$ python -q
>>> import numpy as np
>>> np.set_printoptions(precision=3, suppress=True, linewidth=120)
>>> def tidy(a):
...     return np.round(a, 3) + 0
... 
>>> M2 = np.array([[-2, 1, -2, -2, 3, 3, -2, 2, -2],
...     [3, -2, -1, 3, 2, 1, 2, 0, 3],
...     [-2, 1, 1, 2, -2, 1, 0, -1, -3],
...     [3, -2, -1, -3, 1, -3, -2, 3, -2],
...     [3, 0, -1, -2, 3, -1, 2, 2, -2],
...     [-2, -2, -3, -1, 2, -2, 3, 2, -3],
...     [3, -1, 1, 3, 0, -1, 0, -3, -1],
...     [-1, -2, -2, 3, -3, 3, 3, 3, -1],
...     [-3, -3, -1, -2, 1, 3, 3, 0, 2]])
>>> m1 = M2 - M2.T
>>> m1
array([[ 0, -2,  0, -5,  0,  5, -5,  3,  1],
       [ 2,  0, -2,  5,  2,  3,  3,  2,  6],
       [ 0,  2,  0,  3, -1,  4, -1,  1, -2],
       [ 5, -5, -3,  0,  3, -2, -5,  0,  0],
       [ 0, -2,  1, -3,  0, -3,  2,  5, -3],
       [-5, -3, -4,  2,  3,  0,  4, -1, -6],
       [ 5, -3,  1,  5, -2, -4,  0, -6, -4],
       [-3, -2, -1,  0, -5,  1,  6,  0, -1],
       [-1, -6,  2,  0,  3,  6,  4,  1,  0]])
>>> np.allclose(m1 @ m1.T, m1.T @ m1)
True
>>> print(m1 @ m1)
[[ -89   13   -7  -25   -6   33   61   22  -25]
 [  13  -95  -12   -1   28   12   19   -1  -32]
 [  -7  -12  -36   16   16   -4    3   -1   -6]
 [ -25   -1   16  -97   -3    9  -39   49    4]
 [  -6   28   16   -3  -61  -17   14  -15   -9]
 [  33   12   -4    9  -17 -116  -14  -40  -39]
 [  61   19    3  -39   14  -14 -132    0   21]
 [  22   -1   -1   49  -15  -40    0  -77  -28]
 [ -25  -32   -6    4   -9  -39   21  -28 -103]]
>>> tidy(np.linalg.det(m1))
np.float64(0.0)
>>> np.linalg.matrix_power(m1, 3)
array([[    0,   125,  -100,   878,  -250,  -738,   768,  -702,  -443],
       [ -125,     0,   129,  -541,  -274,  -619,  -363,  -181,  -764],
       [  100,  -129,     0,  -174,    29,  -344,   -59,   -21,   -42],
       [ -878,   541,   174,     0,  -437,   368,   931,   153,    -1],
       [  250,   274,   -29,   437,     0,   182,  -203,  -327,   374],
       [  738,   619,   344,  -368,  -182,     0, -1064,   195,   956],
       [ -768,   363,    59,  -931,   203,  1064,     0,  1121,   739],
       [  702,   181,    21,  -153,   327,  -195, -1121,     0,   380],
       [  443,   764,    42,     1,  -374,  -956,  -739,  -380,     0]])
>>> t3 = np.stack([m1, -3 * m1, m1[::-1]])
>>> print(np.linalg.matrix_rank(t3.reshape(3, -1)))
2
>>> np.einsum("bij,cij->bc", t3, t3)
array([[  806, -2418,    89],
       [-2418,  7254,  -267],
       [   89,  -267,   806]])
